% ipython --no-banner

In [1]: import numpy as np

In [2]: np.set_printoptions(suppress=True, linewidth=100)

In [3]: m1 = np.load("x.npy")

In [4]: m1
Out[4]: 
array([[-3, -2, -1,  0,  1,  2,  3],
       [ 4,  5,  6,  7,  8,  9, 10],
       [11, 12, 13, 14, 15, 16, 17],
       [18, 19, 20, 21, 22, 23, 24],
       [25, 26, 27, 28, 29, 30, 31]])

In [5]: np.allclose(m1[:-1].T @ np.linalg.lstsq(m1[:-1].T, m1[-1])[0], m1[-1])
Out[5]: True

In [6]: np.unique(m1.round(6), axis=0).shape
Out[6]: (5, 7)

In [7]: round(float(np.trace(np.linalg.pinv(m1) @ m1)), 2)
Out[7]: 2.0

In [8]: Uu, sv, vt = np.linalg.svd(m1)

In [9]: sv.round(2) + 0
Out[9]: array([101.9,   6.8,   0. ,   0. ,   0. ])

In [10]: np.argmax(sv[:-1] / (sv[1:] + 1e-6)) + 1
Out[10]: np.int64(2)

In [11]: B = Uu[:, :2] @ np.diag(sv[:2]) @ vt[:2]

In [12]: np.round(np.abs(m1 - B).max(), 2)
Out[12]: np.float64(0.0)

In [13]: np.linalg.matrix_rank(m1, rtol=0.05)
Out[13]: np.int64(2)

In [14]: vec = np.array([-1, 2, 2, 2, 0, -2, -1])

In [15]: m1 @ np.ones(7)
Out[15]: array([  0.,  49.,  98., 147., 196.])

In [16]: m1 * vec
Out[16]: 
array([[  3,  -4,  -2,   0,   0,  -4,  -3],
       [ -4,  10,  12,  14,   0, -18, -10],
       [-11,  24,  26,  28,   0, -32, -17],
       [-18,  38,  40,  42,   0, -46, -24],
       [-25,  52,  54,  56,   0, -60, -31]])

In [17]: (m1 @ vec).argmax()
Out[17]: np.int64(4)

In [18]: (m1 * vec).sum(axis=1)
Out[18]: array([-10,   4,  18,  32,  46])

In [19]: W = np.array([[-3, 1], [0, 0], [1, 3], [0, -2], [2, 0], [1, 3], [1, 2]])

In [20]: coef = np.array([6, 4])

In [21]: act = np.maximum(m1 @ W + coef, 0)

In [22]: act
Out[22]: 
array([[ 21,  10],
       [ 35,  59],
       [ 49, 108],
       [ 63, 157],
       [ 77, 206]])

In [23]: cent = np.array([[7, 7], [2, 9]])

In [24]: act @ cent
Out[24]: 
array([[ 167,  237],
       [ 363,  776],
       [ 559, 1315],
       [ 755, 1854],
       [ 951, 2393]])

In [25]: W @ cent
Out[25]: 
array([[-19, -12],
       [  0,   0],
       [ 13,  34],
       [ -4, -18],
       [ 14,  14],
       [ 13,  34],
       [ 11,  25]])

In [26]: u, v = m1[2], m1[1]

In [27]: u @ u
Out[27]: np.int64(1400)

In [28]: pr = (u @ v) / (u @ u) * u

In [29]: round((v - pr) @ u, 2)
Out[29]: np.float64(-0.0)

In [30]: pr.round(2)
Out[30]: array([5.61, 6.12, 6.63, 7.14, 7.65, 8.16, 8.67])

In [31]: np.round(v - pr, 2)
Out[31]: array([-1.61, -1.12, -0.63, -0.14,  0.35,  0.84,  1.33])

In [32]: A = np.loadtxt("test4.csv", delimiter=",")

In [33]: A
Out[33]: 
array([[-2.17,  1.44, -0.92, -4.12,  0.61],
       [-0.06, -0.23,  1.74,  4.68,  0.12],
       [-1.81,  2.44,  2.79, -0.55, -2.77],
       [ 1.02, -4.62, -0.36,  1.15,  1.08],
       [ 2.22,  0.81, -2.84,  2.03,  2.69],
       [ 3.81, -0.81, -0.66, -0.56, -3.02],
       [-4.32,  1.25, -0.12,  1.21,  1.81],
       [-2.07,  0.53,  2.43, -3.8 , -0.25],
       [ 1.94, -0.38, -2.39, -3.78, -1.06],
       [ 2.58,  2.35, -0.27, -3.56, -0.33],
       [-2.9 , -2.  ,  2.07, -1.06, -2.68],
       [ 1.55, -2.96, -1.78,  2.82,  1.64],
       [ 1.26,  2.11, -0.95, -2.35,  3.54],
       [-0.45, -0.27, -0.71, -2.02, -4.49],
       [ 2.57, -1.29,  2.49, -2.7 , -1.78],
       [-0.96,  3.51,  1.3 ,  0.87,  3.06],
       [ 2.93, -0.74,  0.43, -2.42, -3.14],
       [-0.68, -2.44,  2.73,  0.32,  3.33],
       [-1.67,  0.1 , -2.89, -2.32,  2.91],
       [ 4.39, -0.47,  2.12,  0.89,  0.45]])

In [34]: vec = np.array([3, 3, 2, -3, -2])

In [35]: target = A @ vec

In [36]: np.round(np.linalg.lstsq(A, target)[0], 2)
Out[36]: array([ 3.,  3.,  2., -3., -2.])

In [37]: np.round(np.linalg.pinv(A) @ A, 2) + 0
Out[37]: 
array([[1., 0., 0., 0., 0.],
       [0., 1., 0., 0., 0.],
       [0., 0., 1., 0., 0.],
       [0., 0., 0., 1., 0.],
       [0., 0., 0., 0., 1.]])

In [38]: np.round(np.linalg.solve(A.T @ A, A.T @ target), 2)
Out[38]: array([ 3.,  3.,  2., -3., -2.])

In [39]: rng = np.random.default_rng(423)

In [40]: target = target + 0.1 * rng.normal(size=20)

In [41]: target.round(2)
Out[41]: 
array([  7.2 , -11.64,  14.54, -17.09,  -8.  ,  15.52, -16.5 ,  12.21,  13.24,  25.55,  -2.05,
       -19.54,   8.26,  11.46,  20.34,   1.43,  20.8 , -11.66,  -9.21,  12.41])

In [42]: coef, *_ = np.linalg.lstsq(A, target)

In [43]: [round(float(np.linalg.norm(np.linalg.solve(A.T @ A + lam * np.eye(5), A.T @ target))), 2) for lam in (0, 1, 10, 100)]
Out[43]: [5.9, 5.83, 5.34, 3.09]

In [44]: coef.round(2)
Out[44]: array([ 2.98,  3.  ,  1.97, -2.99, -2.  ])

In [45]: Ac = A - A.mean(axis=0)

In [46]: vecs = np.linalg.svd(Ac)[2][:3]

In [47]: B = Ac - Ac @ vecs.T @ vecs

In [48]: np.round((Ac @ vecs.T).std(axis=0), 2)
Out[48]: array([2.77, 2.55, 2.24])

In [49]: np.round(np.diag(vecs.T @ vecs), 2)
Out[49]: array([0.81, 0.31, 0.37, 0.76, 0.75])

In [50]: np.round(np.cov(Ac @ vecs.T, rowvar=False), 2) + 0
Out[50]: 
array([[8.08, 0.  , 0.  ],
       [0.  , 6.86, 0.  ],
       [0.  , 0.  , 5.3 ]])

In [51]: proj = A @ np.linalg.solve(A.T @ A, A.T)

In [52]: np.round(np.linalg.eigvalsh(proj), 2) + 0
Out[52]: array([0., 0., 0., 0., 0., 0., 0., 0., 0., 0., 0., 0., 0., 0., 0., 1., 1., 1., 1., 1.])

In [53]: round(float(np.trace(proj)), 2)
Out[53]: 5.0

In [54]: np.round(np.diag(proj), 2)
Out[54]: 
array([0.21, 0.22, 0.26, 0.32, 0.23, 0.19, 0.19, 0.26, 0.22, 0.23, 0.26, 0.21, 0.26, 0.23, 0.26,
       0.28, 0.17, 0.42, 0.27, 0.31])

In [55]: np.allclose(proj @ proj, proj)
Out[55]: True

In [56]: B = A / np.sqrt((A ** 2).mean(axis=1, keepdims=True))

In [57]: np.linalg.matrix_rank(A - A.mean(axis=1, keepdims=True))
Out[57]: np.int64(4)

In [58]: np.round(np.linalg.norm(B, axis=1), 2)
Out[58]: 
array([2.24, 2.24, 2.24, 2.24, 2.24, 2.24, 2.24, 2.24, 2.24, 2.24, 2.24, 2.24, 2.24, 2.24, 2.24,
       2.24, 2.24, 2.24, 2.24, 2.24])

In [59]: B[10].round(2)
Out[59]: array([-1.3 , -0.89,  0.93, -0.47, -1.2 ])

In [60]: dist = np.linalg.norm(A[:, None] - A[None], axis=-1)

In [61]: (dist + 1e9 * np.eye(20)).round(6).argmin(axis=1)
Out[61]: array([ 7, 11,  7, 11, 11, 16, 15,  0,  9,  8,  7,  3, 18, 16, 16,  6,  5,  3,  0, 14])

In [62]: dist.mean(axis=1).argmax()
Out[62]: np.int64(1)

In [63]: dist[2].round(6).argsort(kind="stable")[:4]
Out[63]: array([ 2,  7, 10, 13])

In [64]: feats = np.load("dump.npy")

In [65]: feats
Out[65]: 
array([[-0.4 ,  1.1 , -0.6 ,  0.68,  1.  ,  1.1 ],
       [-1.1 , -0.1 ,  0.2 , -0.23, -1.1 , -0.8 ],
       [-0.4 ,  0.6 ,  0.  , -0.04,  0.2 ,  1.1 ],
       [-0.5 ,  0.2 ,  0.8 , -0.81, -1.  , -1.3 ],
       [-1.6 , -1.4 ,  2.7 , -2.68, -0.4 ,  1.1 ],
       [-1.6 ,  1.2 ,  0.6 , -0.63, -0.8 ,  0.3 ],
       [ 0.3 ,  2.1 , -0.9 ,  0.8 ,  0.6 , -0.4 ],
       [ 0.2 ,  0.7 ,  1.2 , -1.19,  0.9 ,  1.3 ],
       [-2.1 ,  1.  , -1.6 ,  1.57,  0.3 , -1.1 ],
       [ 0.2 , -0.3 , -0.4 ,  0.47,  0.4 ,  0.1 ],
       [ 0.6 , -0.4 , -1.3 ,  1.24, -1.6 ,  0.  ],
       [-0.5 , -0.3 , -0.8 ,  0.87,  0.6 ,  0.3 ],
       [-0.2 , -1.3 , -0.2 ,  0.2 ,  0.7 , -0.4 ],
       [ 0.2 , -2.1 ,  0.8 , -0.83, -1.2 ,  0.5 ],
       [ 1.4 ,  1.1 , -1.3 ,  1.32,  0.3 ,  0.  ],
       [-0.1 ,  0.9 ,  0.7 , -0.72, -0.7 , -0.5 ],
       [ 0.1 ,  2.6 , -0.1 ,  0.13, -0.5 ,  0.  ],
       [ 0.1 ,  0.3 ,  0.1 , -0.11,  0.4 ,  0.1 ],
       [ 1.3 ,  0.1 ,  0.4 , -0.41,  2.  ,  1.7 ],
       [ 1.3 ,  1.2 , -0.3 ,  0.27, -0.1 ,  0.1 ],
       [ 0.8 ,  1.2 , -1.6 ,  1.59, -0.4 , -1.6 ],
       [-0.7 , -0.7 ,  0.7 , -0.74, -1.3 , -0.1 ],
       [-0.7 , -1.1 ,  0.6 , -0.59, -0.3 ,  0.2 ],
       [ 1.3 , -1.1 ,  0.9 , -0.95,  0.6 ,  0.5 ],
       [ 0.6 ,  0.7 , -1.7 ,  1.71,  0.4 , -0.8 ],
       [-0.9 , -2.6 , -0.5 ,  0.42,  0.6 ,  0.4 ],
       [-0.6 ,  1.1 , -0.3 ,  0.32, -2.  ,  0.4 ]])

In [66]: Uu, sv, vt = np.linalg.svd(feats, full_matrices=False)

In [67]: np.round(vt @ vt.T, 2) + 0
Out[67]: 
array([[1., 0., 0., 0., 0., 0.],
       [0., 1., 0., 0., 0., 0.],
       [0., 0., 1., 0., 0., 0.],
       [0., 0., 0., 1., 0., 0.],
       [0., 0., 0., 0., 1., 0.],
       [0., 0., 0., 0., 0., 1.]])

In [68]: sv.round(2)
Out[68]: array([8.42, 5.61, 5.35, 3.96, 2.81, 0.15])

In [69]: np.round(np.abs(vt[0]), 2)
Out[69]: array([0.18, 0.53, 0.56, 0.56, 0.07, 0.23])

In [70]: np.round(sv / sv[0], 2)
Out[70]: array([1.  , 0.67, 0.64, 0.47, 0.33, 0.02])

In [71]: np.round(Uu.T @ Uu, 2) + 0
Out[71]: 
array([[1., 0., 0., 0., 0., 0.],
       [0., 1., 0., 0., 0., 0.],
       [0., 0., 1., 0., 0., 0.],
       [0., 0., 0., 1., 0., 0.],
       [0., 0., 0., 0., 1., 0.],
       [0., 0., 0., 0., 0., 1.]])

In [72]: np.round(np.cumsum(sv ** 2) / np.sum(sv ** 2), 2)
Out[72]: array([0.46, 0.66, 0.85, 0.95, 1.  , 1.  ])
